$ python -q
>>> import numpy as np
>>> from numpy import linalg as LA
>>> np.set_printoptions(precision=3, suppress=True, linewidth=100, floatmode="fixed")
>>> rd = lambda a: np.round(a, 3) + 0
>>> X = np.array([[2.1, -0.2, -0.5, -0.7, 0.3, -0.3, 0.7, -0.8, -0.2, -0.5],
...     [-1.1, 0.0, -1.0, 0.7, -0.3, -0.3, 0.7, 0.0, 0.8, -0.1],
...     [0.2, -0.7, 0.2, -1.0, 1.4, 0.8, -0.2, -0.3, 0.2, 1.7],
...     [-0.2, 1.7, 0.8, 1.8, -0.4, 1.1, 0.5, -1.0, 1.4, -1.8],
...     [0.5, -0.1, -0.3, 0.6, 0.4, 0.6, 0.2, 0.1, -1.0, -1.4]])
>>> X[:, 7] *= 5
>>> X
array([[ 2.100, -0.200, -0.500, -0.700,  0.300, -0.300,  0.700, -4.000, -0.200, -0.500],
       [-1.100,  0.000, -1.000,  0.700, -0.300, -0.300,  0.700,  0.000,  0.800, -0.100],
       [ 0.200, -0.700,  0.200, -1.000,  1.400,  0.800, -0.200, -1.500,  0.200,  1.700],
       [-0.200,  1.700,  0.800,  1.800, -0.400,  1.100,  0.500, -5.000,  1.400, -1.800],
       [ 0.500, -0.100, -0.300,  0.600,  0.400,  0.600,  0.200,  0.500, -1.000, -1.400]])
>>> x0 = np.array([3, -1, -1, 0, -2, 3, 2, -1, -3, 0])
>>> a = np.maximum(X @ x0, 0)
>>> rd(np.maximum(X @ (3 * x0), 0))
array([34.500,  0.000,  3.600,  8.400, 17.400])
>>> mat = np.loadtxt("dump.csv", delimiter=",")
>>> mat
array([[ 6.000, -2.000,  2.000,  8.000,  6.000,  7.000,  5.000, -9.000],
       [-2.000,  9.000, -7.000,  2.000,  2.000, -5.000, -4.000, -4.000],
       [ 7.000, -4.000, -6.000, -7.000, -9.000,  2.000, -6.000, -1.000],
       [-5.000,  8.000, -9.000, -8.000, -1.000,  1.000,  2.000,  1.000],
       [-7.000,  3.000,  9.000,  8.000,  5.000,  3.000,  6.000,  4.000],
       [ 1.000,  1.000,  0.000,  6.000, -7.000, -4.000, -7.000, -5.000],
       [-5.000, -9.000, -9.000, -6.000, -9.000,  5.000, -3.000,  5.000],
       [ 0.000,  8.000, -9.000, -7.000,  0.000, -2.000,  9.000, -2.000],
       [ 8.000, -5.000,  5.000,  3.000,  8.000,  2.000,  6.000,  8.000],
       [ 6.000, -2.000,  2.000,  8.000,  6.000,  7.000,  5.000, -9.000],
       [ 7.000,  0.000,  2.000,  6.000,  0.000,  1.000, -9.000,  8.000]])
>>> x0 = np.array([0, 2, 0, 1, 0, 3, 2, 3])
>>> y = mat @ x0
>>> beta, lr = np.zeros(8), 1 / LA.norm(mat, 2) ** 2
>>> for i in range(40):
...     beta -= lr * mat.T @ (mat @ beta - y)
...     if i % 10 == 0: print(i, round(LA.norm(mat @ beta - y), 3))
... 
0 48.19
10 16.237
20 9.771
30 6.648
>>> rd(beta)
array([-0.179,  1.603, -0.203,  0.902,  0.550,  2.705,  1.772,  2.873])
>>> B = np.c_[mat[:, :3] @ np.array([[-2, -1, 1], [1, 1, 2], [0, 1, 0]]), np.array([3, 3, 4, 0, 4, 1, 3, 2, 5, 4, 5])]
>>> B
array([[-14.000,  -6.000,   2.000,   3.000],
       [ 13.000,   4.000,  16.000,   3.000],
       [-18.000, -17.000,  -1.000,   4.000],
       [ 18.000,   4.000,  11.000,   0.000],
       [ 17.000,  19.000,  -1.000,   4.000],
       [ -1.000,   0.000,   3.000,   1.000],
       [  1.000, -13.000, -23.000,   3.000],
       [  8.000,  -1.000,  16.000,   2.000],
       [-21.000,  -8.000,  -2.000,   5.000],
       [-14.000,  -6.000,   2.000,   4.000],
       [-14.000,  -5.000,   7.000,   5.000]])
>>> LA.matrix_rank(np.c_[mat, B])
np.int64(9)
>>> rd(LA.lstsq(mat, B[:, 0])[0])
array([-2.000,  1.000,  0.000,  0.000,  0.000,  0.000,  0.000,  0.000])
>>> rd(LA.norm(LA.qr(mat)[0].T @ B, axis=0) ** 2 / ((B ** 2).sum(axis=0) + 1e-12))
array([1.000, 1.000, 1.000, 0.841])
